In [1]: import numpy as np

In [2]: from numpy import linalg as LA

In [3]: np.set_printoptions(suppress=True, linewidth=160)

In [4]: rd = lambda a: np.round(a, 1) + 0

In [5]: A = np.load("test12.npy")

In [6]: A
Out[6]: 
array([[-0.1,  0.5, -1.3,  1.8, -0.4],
       [ 0.5, -2.7,  0.5,  0.6,  0. ],
       [-1.3,  0.5,  0.4,  0.4,  0.9],
       [ 1.8,  0.6,  0.4, -1.2,  0.7],
       [-0.4,  0. ,  0.9,  0.7, -0.4]])

In [7]: x = np.array([-2, 2, 0, -3, 3])

In [8]: (A @ x).argmax()
Out[8]: np.int64(2)

In [9]: np.sign((A @ x).round(6))
Out[9]: array([-1., -1.,  1.,  1., -1.])

In [10]: rd((A * x).sum(axis=1))
Out[10]: array([-5.4, -8.2,  5.1,  3.3, -2.5])

In [11]: rd(A @ (2 * x))
Out[11]: array([-10.8, -16.4,  10.2,   6.6,  -5. ])

In [12]: rng = np.random.default_rng(566526)

In [13]: lab = rng.permutation(5)

In [14]: lab
Out[14]: array([4, 0, 2, 3, 1])

In [15]: A2 = A[lab][:, lab]

In [16]: A2
Out[16]: 
array([[-0.4, -0.4,  0.9,  0.7,  0. ],
       [-0.4, -0.1, -1.3,  1.8,  0.5],
       [ 0.9, -1.3,  0.4,  0.4,  0.5],
       [ 0.7,  1.8,  0.4, -1.2,  0.6],
       [ 0. ,  0.5,  0.5,  0.6, -2.7]])

In [17]: rd(LA.det(A2)), rd(LA.det(A[lab]))
Out[17]: (np.float64(-17.9), np.float64(-17.9))

In [18]: np.diag(A2)
Out[18]: array([-0.4, -0.1,  0.4, -1.2, -2.7])

In [19]: print(np.all(LA.eigvalsh(A2) > 0))
False

In [20]: [round(float(LA.det(A2[:i, :i])), 2) + 0 for i in range(1, 6)]
Out[20]: [-0.4, -0.12, 1.65, 5.51, -17.92]

In [21]: print(rd(LA.eigvalsh(A2).min()))
-3.0

In [22]: w, evecs = LA.eig(A)

In [23]: print(rd(np.sort(LA.eigvals(A @ A))))
[1.  1.  3.9 8.9 9. ]

In [24]: A2 = np.array([[4, 9, -7, -6, -8, 6],
    ...:     [-8, -8, 6, -5, 6, -4],
    ...:     [-3, 5, -3, 0, 5, -2],
    ...:     [-7, -1, -2, -1, 4, -6],
    ...:     [-1, -7, -2, 4, -5, 9],
    ...:     [3, 2, -6, 9, -5, 4]])

In [25]: J = A2 + A2.T

In [26]: J
Out[26]: 
array([[  8,   1, -10, -13,  -9,   9],
       [  1, -16,  11,  -6,  -1,  -2],
       [-10,  11,  -6,  -2,   3,  -8],
       [-13,  -6,  -2,  -2,   8,   3],
       [ -9,  -1,   3,   8, -10,   4],
       [  9,  -2,  -8,   3,   4,   8]])

In [27]: th = np.radians(60)

In [28]: R = np.eye(6)

In [29]: R[3, 3] = R[2, 2] = np.cos(th)

In [30]: R[3, 2], R[2, 3] = -np.sin(th), np.sin(th)

In [31]: rd(R)
Out[31]: 
array([[ 1. ,  0. ,  0. ,  0. ,  0. ,  0. ],
       [ 0. ,  1. ,  0. ,  0. ,  0. ,  0. ],
       [ 0. ,  0. ,  0.5,  0.9,  0. ,  0. ],
       [ 0. ,  0. , -0.9,  0.5,  0. ,  0. ],
       [ 0. ,  0. ,  0. ,  0. ,  1. ,  0. ],
       [ 0. ,  0. ,  0. ,  0. ,  0. ,  1. ]])

In [32]: A2 = J @ R.T

In [33]: print(rd(np.abs(A2 - J).max(axis=0)))
[ 0.   0.  10.7 15.2  0.   0. ]

In [34]: print(rd(LA.svd(J, compute_uv=False)), rd(LA.svd(A2, compute_uv=False)))
[26.3 24.6 16.6 15.7 14.8  2.2] [26.3 24.6 16.6 15.7 14.8  2.2]

In [35]: x = np.array([3, -8, 5, 8, 9, -2])

In [36]: target = J @ x

In [37]: print(target)
[-237  133 -121   49  -38   47]

In [38]: rd(LA.solve(J, 2 * target))
Out[38]: array([  6., -16.,  10.,  16.,  18.,  -4.])

In [39]: print(rd(LA.solve(J.T, J[2])))
[0. 0. 1. 0. 0. 0.]

In [40]: rd(LA.solve(J, target))
Out[40]: array([ 3., -8.,  5.,  8.,  9., -2.])

In [41]: np.all(LA.eigvalsh(J) > 0)
Out[41]: np.False_

In [42]: rd(LA.eigvalsh(J).min())
Out[42]: np.float64(-24.6)

In [43]: w, evecs = LA.eigh(J)

In [44]: x = np.array([9, 3, -1, -7, 3, -6])

In [45]: rd(x @ J @ x / (x @ x)), rd(w[0]), rd(w[-1])
Out[45]: (np.float64(4.8), np.float64(-24.6), np.float64(26.3))

In [46]: rd(evecs * np.maximum(w, 0) @ evecs.T)
Out[46]: 
array([[14.8, -0.1, -5.9, -7.8, -5.4,  6.3],
       [-0.1,  1.1,  1.6, -1.8, -1. , -3. ],
       [-5.9,  1.6,  4.6,  0.5,  0.7, -6.7],
       [-7.8, -1.8,  0.5,  7.1,  4.6,  1.5],
       [-5.4, -1. ,  0.7,  4.6,  2.9,  0.4],
       [ 6.3, -3. , -6.7,  1.5,  0.4, 10.5]])

In [47]: np.abs(J).sum(axis=1).max(), rd(np.abs(w).max())
Out[47]: (np.int64(50), np.float64(26.3))

In [48]: w, evecs = LA.eigh(J)

In [49]: rd(evecs @ np.diag(w) @ evecs.T)
Out[49]: 
array([[  8.,   1., -10., -13.,  -9.,   9.],
       [  1., -16.,  11.,  -6.,  -1.,  -2.],
       [-10.,  11.,  -6.,  -2.,   3.,  -8.],
       [-13.,  -6.,  -2.,  -2.,   8.,   3.],
       [ -9.,  -1.,   3.,   8., -10.,   4.],
       [  9.,  -2.,  -8.,   3.,   4.,   8.]])

In [50]: np.unique(w.round(6) + 0, return_counts=True)[1]
Out[50]: array([1, 1, 1, 1, 1, 1])

In [51]: rd(LA.eigvalsh(J + -3 * np.eye(6)))
Out[51]: array([-27.6, -19.6, -18.7,  -5.2,  11.8,  23.3])

In [52]: rd(w.sum()), np.trace(J)
Out[52]: (np.float64(-18.0), np.int64(-18))

In [53]: print(rd(np.abs(evecs[:, -1])))
[0.7 0.  0.3 0.3 0.2 0.4]

In [54]: rd(w)
Out[54]: array([-24.6, -16.6, -15.7,  -2.2,  14.8,  26.3])

In [55]: rd(evecs.T @ J @ evecs)
Out[55]: 
array([[-24.6,   0. ,   0. ,   0. ,   0. ,   0. ],
       [  0. , -16.6,   0. ,   0. ,   0. ,   0. ],
       [  0. ,   0. , -15.7,   0. ,   0. ,   0. ],
       [  0. ,   0. ,   0. ,  -2.2,   0. ,   0. ],
       [  0. ,   0. ,   0. ,   0. ,  14.8,   0. ],
       [  0. ,   0. ,   0. ,   0. ,   0. ,  26.3]])

In [56]: rd(LA.eigvalsh(J @ J))
Out[56]: array([  4.8, 218. , 246.3, 276.8, 604.6, 693.6])

In [57]: rd(evecs.T @ evecs)
Out[57]: 
array([[1., 0., 0., 0., 0., 0.],
       [0., 1., 0., 0., 0., 0.],
       [0., 0., 1., 0., 0., 0.],
       [0., 0., 0., 1., 0., 0.],
       [0., 0., 0., 0., 1., 0.],
       [0., 0., 0., 0., 0., 1.]])

In [58]: F = np.array([[3, 1, 2], [1, 0, 2], [0, 0, 2], [1, 2, 3], [0, 0, 2], [2, 1, 2]])

In [59]: print(F)
[[3 1 2]
 [1 0 2]
 [0 0 2]
 [1 2 3]
 [0 0 2]
 [2 1 2]]

In [60]: O, R = LA.qr(F)

In [61]: print(rd(O.T @ O))
[[1. 0. 0.]
 [0. 1. 0.]
 [0. 0. 1.]]

In [62]: rd(R)
Out[62]: 
array([[-3.9, -1.8, -3.9],
       [ 0. ,  1.7,  1.8],
       [ 0. ,  0. , -3.3]])

In [63]: print(rd(O))
[[-0.8 -0.2  0.2]
 [-0.3 -0.3 -0.5]
 [ 0.   0.  -0.6]
 [-0.3  0.9 -0.1]
 [ 0.   0.  -0.6]
 [-0.5  0.   0. ]]

In [64]: proj = F @ LA.solve(F.T @ F, F.T)

In [65]: rd(LA.eigvalsh(proj))
Out[65]: array([0., 0., 0., 1., 1., 1.])

In [66]: cov = F.T @ F

In [67]: print(cov)
[[15  7 15]
 [ 7  6 10]
 [15 10 29]]

In [68]: np.trace(cov), (F ** 2).sum()
Out[68]: (np.int64(50), np.int64(50))

In [69]: lab = rng.permutation(3)

In [70]: lab
Out[70]: array([1, 2, 0])

In [71]: A2 = cov[lab][:, lab]

In [72]: rd(np.sort(np.abs(LA.eigvals(A2))))
Out[72]: array([ 1.9,  5.5, 42.6])

In [73]: th = np.radians(60)

In [74]: R = np.eye(3)

In [75]: R[1, 1] = R[0, 0] = np.cos(th)

In [76]: R[1, 0], R[0, 1] = -np.sin(th), np.sin(th)

In [77]: rd(R)
Out[77]: 
array([[ 0.5,  0.9,  0. ],
       [-0.9,  0.5,  0. ],
       [ 0. ,  0. ,  1. ]])

In [78]: A2 = F @ R.T

In [79]: rd(A2)
Out[79]: 
array([[ 2.4, -2.1,  2. ],
       [ 0.5, -0.9,  2. ],
       [ 0. ,  0. ,  2. ],
       [ 2.2,  0.1,  3. ],
       [ 0. ,  0. ,  2. ],
       [ 1.9, -1.2,  2. ]])

In [80]: rd(LA.svd(F, compute_uv=False)), rd(LA.svd(A2, compute_uv=False))
Out[80]: (array([6.5, 2.3, 1.4]), array([6.5, 2.3, 1.4]))

In [81]: np.allclose(LA.norm(F, axis=1), LA.norm(A2, axis=1))
Out[81]: True

In [82]: print(rd(LA.det(R)), np.trace(R))
1.0 2.0

In [83]: data = np.load("mat.npy")

In [84]: data
Out[84]: 
array([[-2.,  0., -3., -3.],
       [ 0., -2.,  0.,  0.],
       [-3.,  0., -2., -3.],
       [-3.,  0., -3., -2.]])

In [85]: r0 = np.array([-6, 7, -5, 6])

In [86]: A2 = data + np.outer(r0, np.eye(4)[0])

In [87]: print(LA.matrix_rank(A2 - data))
1

In [88]: print(LA.matrix_rank(LA.inv(A2) - LA.inv(data), tol=1e-8))
1

In [89]: A2
Out[89]: 
array([[-8.,  0., -3., -3.],
       [ 7., -2.,  0.,  0.],
       [-8.,  0., -2., -3.],
       [ 3.,  0., -3., -2.]])

In [90]: proj = np.triu(np.array([[0, 0, 0, 1], [2, 1, 1, 2], [2, 2, 1, 1], [0, 2, 0, 1]]), 1) + np.eye(4)

In [91]: A2 = proj @ data @ LA.inv(proj)

In [92]: rd(np.poly(A2))
Out[92]: array([  1.,   8.,  -3., -22.,  16.])

In [93]: LA.matrix_rank(A2)
Out[93]: np.int64(4)

In [94]: print(A2)
[[-5.  0. -6.  6.]
 [-9. -2. -6. 12.]
 [-6.  0. -5.  6.]
 [-3.  0. -3.  4.]]

In [95]: rd(LA.det(A2))
Out[95]: np.float64(16.0)
